>>> import numpy as np
>>> np.set_printoptions(precision=3, suppress=True, linewidth=200, floatmode="fixed")
>>> A = np.array([[6.0, 1.0, 1.0], [1.0, 6.0, 1.0], [1.0, 1.0, 6.0]])
>>> out = np.array([[2, -2], [0, 5], [-5, -4]])
>>> out.T @ A.T
array([[  7.000,  -3.000, -28.000],
       [-11.000,  24.000, -21.000]])
>>> np.einsum("ij,ij->i", A, A)
array([38.000, 38.000, 38.000])
>>> np.einsum("ik,kj->ji", A, out)
array([[  7.000,  -3.000, -28.000],
       [-11.000,  24.000, -21.000]])
>>> np.einsum("ij->j", A)
array([8.000, 8.000, 8.000])
>>> np.vstack([A, out.T]).shape
(5, 3)
>>> np.einsum("ik,kj->ij", A, out)
array([[  7.000, -11.000],
       [ -3.000,  24.000],
       [-28.000, -21.000]])
>>> A @ out
array([[  7.000, -11.000],
       [ -3.000,  24.000],
       [-28.000, -21.000]])
>>> def softmax(z):
...     e = np.exp(z - z.max(axis=-1, keepdims=True))
...     return e / e.sum(axis=-1, keepdims=True)
... 
>>> np.round(softmax(10 * A[1]), 3) + 0
array([0.000, 1.000, 0.000])
>>> softmax(A[1] + 2)
array([0.007, 0.987, 0.007])
>>> softmax(A).sum(axis=1)
array([1.000, 1.000, 1.000])
>>> softmax(A[1])
array([0.007, 0.987, 0.007])
>>> S = A @ A.T / np.sqrt(3)
>>> np.round(softmax(S + np.triu(np.full(S.shape, -np.inf), 1)), 3) + 0
array([[1.000, 0.000, 0.000],
       [0.000, 1.000, 0.000],
       [0.000, 0.000, 1.000]])
>>> softmax(S).round(6).argmax(axis=1)
array([0, 1, 2])
>>> softmax(S)[1] @ A
array([1.000, 6.000, 1.000])
>>> evals, vecs = np.linalg.eigh(A)
>>> np.round(vecs.T @ A @ vecs, 3) + 0
array([[5.000, 0.000, 0.000],
       [0.000, 5.000, 0.000],
       [0.000, 0.000, 8.000]])
>>> np.unique(evals.round(6) + 0, return_counts=True)[1]
array([2, 1])
>>> np.round(vecs.T @ vecs, 3) + 0
array([[1.000, 0.000, 0.000],
       [0.000, 1.000, 0.000],
       [0.000, 0.000, 1.000]])
>>> evals
array([5.000, 5.000, 8.000])
>>> np.linalg.eigvalsh(A @ A)
array([25.000, 25.000, 64.000])
>>> np.linalg.svd(A, compute_uv=False)
array([8.000, 5.000, 5.000])
>>> evals, vecs = np.linalg.eigh(A)
>>> x = np.array([-3, -2, 5])
>>> np.linalg.eigvalsh(A[1:, 1:])
array([5.000, 7.000])
>>> x @ A @ x / (x @ x), np.round(evals[0], 3), np.round(evals[-1], 3)
(np.float64(5.0), np.float64(5.0), np.float64(8.0))
>>> (np.sign(vecs[:, -1].round(6)) == np.sign(vecs[0, -1].round(6))).astype(int)
array([1, 1, 1])
>>> np.abs(A).sum(axis=1).max(), round(float(np.abs(evals).max()), 3)
(np.float64(8.0), 8.0)
>>> vecs * np.maximum(evals, 0) @ vecs.T
array([[6.000, 1.000, 1.000],
       [1.000, 6.000, 1.000],
       [1.000, 1.000, 6.000]])
>>> vecs * np.abs(evals) @ vecs.T
array([[6.000, 1.000, 1.000],
       [1.000, 6.000, 1.000],
       [1.000, 1.000, 6.000]])
>>> rng = np.random.default_rng(1782)
>>> out = A + rng.integers(-2, 3, (3, 1)) @ rng.integers(-2, 3, (1, 3))
>>> out
array([[ 8.000,  1.000,  2.000],
       [ 1.000,  6.000,  1.000],
       [-1.000,  1.000,  5.000]])
>>> np.abs(out - A).sum(axis=1)
array([3.000, 0.000, 3.000])
>>> np.linalg.matrix_rank(out - A, tol=1e-8)
np.int64(1)
>>> out = np.array([[-1.4], [0.7], [0.2], [1.6], [-0.3]])
>>> C = np.array([[0.9, 0.3]])
>>> m1 = out @ C
>>> m1
array([[-1.260, -0.420],
       [ 0.630,  0.210],
       [ 0.180,  0.060],
       [ 1.440,  0.480],
       [-0.270, -0.090]])
>>> np.linalg.matrix_rank(m1, rtol=0.1)
np.int64(1)
>>> hat = np.triu(np.array([[8, 8, 5], [7, 9, 0], [3, 7, 3]]), 1) + np.eye(3)
>>> out = hat @ A @ np.linalg.inv(hat)
>>> np.trace(out), np.trace(A)
(np.float64(18.0), np.float64(18.0))
>>> np.linalg.matrix_rank(out)
np.int64(3)
>>> hat @ A - A @ hat
array([[13.000,  5.000,  8.000],
       [ 0.000, -8.000, -5.000],
       [ 0.000, -8.000, -5.000]])
>>> left, sv, Vh = np.linalg.svd(m1)
>>> vecs = Vh[:(sv > 1e-8).sum()]
>>> x = m1[2] + 5 * m1[0] + rng.integers(2) * np.eye(2)[1]
>>> x
array([-6.120, -1.040])
>>> vecs.T @ vecs
array([[0.900, 0.300],
       [0.300, 0.100]])
>>> np.linalg.matrix_rank(np.vstack([m1, x]))
np.int64(2)
>>> np.diag(vecs.T @ vecs)
array([0.900, 0.100])
>>> round(np.linalg.norm(x - vecs.T @ vecs @ x), 3)
np.float64(0.949)
